$ python -q
>>> import numpy as np
>>> import numpy.linalg as la
>>> np.set_printoptions(precision=2, suppress=True, linewidth=140)
>>> def tidy(a):
...     return np.round(a, 2) + 0
... 
>>> F = np.load("m.npy")
>>> F
array([[-2.,  0., -3.,  0.],
       [ 0., -2.,  0., -3.],
       [-3.,  0., -2.,  0.],
       [ 0., -3.,  0., -2.]])
>>> tidy(la.svd(F, compute_uv=False))
array([5., 5., 1., 1.])
>>> F.mean(axis=0)
array([-1.25, -1.25, -1.25, -1.25])
>>> np.diff(F, axis=0)
array([[ 2., -2.,  3., -3.],
       [-3.,  2., -2.,  3.],
       [ 3., -3.,  2., -2.]])
>>> tidy(la.norm(F))
np.float64(7.21)
>>> F.sum(axis=0)
array([-5., -5., -5., -5.])
>>> F.sum(axis=1)
array([-5., -5., -5., -5.])
>>> tidy(np.abs(la.eigvals(F)).max())
np.float64(5.0)
>>> np.trace(F)
np.float64(-8.0)
>>> np.allclose(F, F.T)
True
>>> tidy(np.sort(np.abs(la.eigvals(F))))
array([1., 1., 5., 5.])
>>> (F - F.T) / 2
array([[0., 0., 0., 0.],
       [0., 0., 0., 0.],
       [0., 0., 0., 0.],
       [0., 0., 0., 0.]])
>>> (F + F.T) / 2
array([[-2.,  0., -3.,  0.],
       [ 0., -2.,  0., -3.],
       [-3.,  0., -2.,  0.],
       [ 0., -3.,  0., -2.]])
>>> np.allclose(F @ F.T, F.T @ F)
True
>>> A = np.array([[1, 4, 1, 9, 4, 4, 9],
...     [4, 1, 0, 4, 4, 8, 3],
...     [8, 5, 0, 1, 4, 2, 9],
...     [4, 7, 9, 3, 3, 1, 4],
...     [3, 1, 8, 9, 1, 3, 5],
...     [3, 1, 1, 8, 3, 8, 3],
...     [2, 5, 0, 2, 9, 8, 0],
...     [1, 5, 1, 9, 6, 7, 9],
...     [21, 9, 1, 29, 24, 44, 24]])
>>> left, sigma, Vt = la.svd(A, full_matrices=False)
>>> tidy(np.sqrt((sigma ** 2).sum())), tidy(la.norm(A))
(np.float64(77.18), np.float64(77.18))
>>> tidy(sigma)
array([73.79, 15.73, 10.79,  9.17,  7.75,  1.58,  1.39])
>>> left.shape, sigma.shape, Vt.shape
((9, 7), (7,), (7, 7))
>>> tidy(left.T @ left)
array([[1., 0., 0., 0., 0., 0., 0.],
       [0., 1., 0., 0., 0., 0., 0.],
       [0., 0., 1., 0., 0., 0., 0.],
       [0., 0., 0., 1., 0., 0., 0.],
       [0., 0., 0., 0., 1., 0., 0.],
       [0., 0., 0., 0., 0., 1., 0.],
       [0., 0., 0., 0., 0., 0., 1.]])
>>> out = np.c_[A[:, :1] @ np.array([[3]]), np.array([1, -2, 1, 1, -1, 1, 0, 1, 0])]
>>> out
array([[ 3,  1],
       [12, -2],
       [24,  1],
       [12,  1],
       [ 9, -1],
       [ 9,  1],
       [ 6,  0],
       [ 3,  1],
       [63,  0]])
>>> la.matrix_rank(np.c_[A, out])
np.int64(8)
>>> tidy(la.norm(la.qr(A)[0].T @ out, axis=0) ** 2 / ((out ** 2).sum(axis=0) + 1e-12))
array([1. , 0.7])
